$ python -q
>>> import numpy as np
>>> np.set_printoptions(precision=2, suppress=True, linewidth=120, sign=" ")
>>> arr = np.loadtxt("x.csv", delimiter=",")
>>> arr.round(2) + 0
array([[-0.95,  0.28, -0.13, -0.02],
       [-0.16, -0.12,  0.96, -0.21],
       [-0.12, -0.57, -0.27, -0.77],
       [-0.24, -0.76,  0.  ,  0.6 ]])
>>> vec = np.array([-7, -4, 6, -9])
>>> 4 - np.linalg.matrix_rank(arr - np.eye(4), tol=1e-8)
np.int64(1)
>>> np.linalg.norm(arr, axis=0)
array([ 1.,  1.,  1.,  1.])
>>> np.round(np.linalg.pinv(arr), 2) + 0
array([[-0.95, -0.16, -0.12, -0.24],
       [ 0.28, -0.12, -0.57, -0.76],
       [-0.13,  0.96, -0.27,  0.  ],
       [-0.02, -0.21, -0.77,  0.6 ]])
>>> th = np.radians(120)
>>> Rm = np.eye(4)
>>> Rm[3, 3] = Rm[0, 0] = np.cos(th)
>>> Rm[3, 0], Rm[0, 3] = -np.sin(th), np.sin(th)
>>> Rm
array([[-0.5 ,  0.  ,  0.  ,  0.87],
       [ 0.  ,  1.  ,  0.  ,  0.  ],
       [ 0.  ,  0.  ,  1.  ,  0.  ],
       [-0.87,  0.  ,  0.  , -0.5 ]])
>>> other = arr @ Rm.T
>>> np.allclose(arr @ arr.T, other @ other.T)
True
>>> np.allclose(np.linalg.norm(arr, axis=1), np.linalg.norm(other, axis=1))
True
>>> np.linalg.svd(arr, compute_uv=False), np.linalg.svd(other, compute_uv=False)
(array([ 1.,  1.,  1.,  1.]), array([ 1.,  1.,  1.,  1.]))
>>> other.round(2) + 0
array([[ 0.46,  0.28, -0.13,  0.83],
       [-0.11, -0.12,  0.96,  0.24],
       [-0.6 , -0.57, -0.27,  0.49],
       [ 0.64, -0.76,  0.  , -0.1 ]])
>>> vec = np.array([1, 1, -1, 2])
>>> rhs = arr @ vec
>>> rhs
array([-0.58, -1.67, -1.96,  0.21])
>>> np.round(np.linalg.solve(arr, arr[:, 2]), 2) + 0
array([ 0.,  0.,  1.,  0.])
>>> np.linalg.solve(arr, -2 * rhs)
array([-2., -2.,  2., -4.])
>>> W0 = np.load("mat.npy")
>>> W0
array([[-2,  2,  0],
       [ 2,  1, -3],
       [-2, -1,  3],
       [ 1,  2,  2],
       [-3, -2,  3],
       [ 3,  0, -3],
       [-2, -3,  1],
       [-4,  1,  3]])
>>> f, g = W0[4], W0[6]
>>> f @ f
np.int64(22)
>>> f @ g
np.int64(15)
>>> pr = (f @ g) / (f @ f) * f
>>> round(np.linalg.norm(f + g) ** 2 + np.linalg.norm(f - g) ** 2, 2)
np.float64(72.0)
>>> np.round((g - pr) @ f, 2)
np.float64(0.0)
>>> np.outer(f, g)
array([[ 6,  9, -3],
       [ 4,  6, -2],
       [-6, -9,  3]])
>>> g - pr
array([ 0.05, -1.64, -1.05])
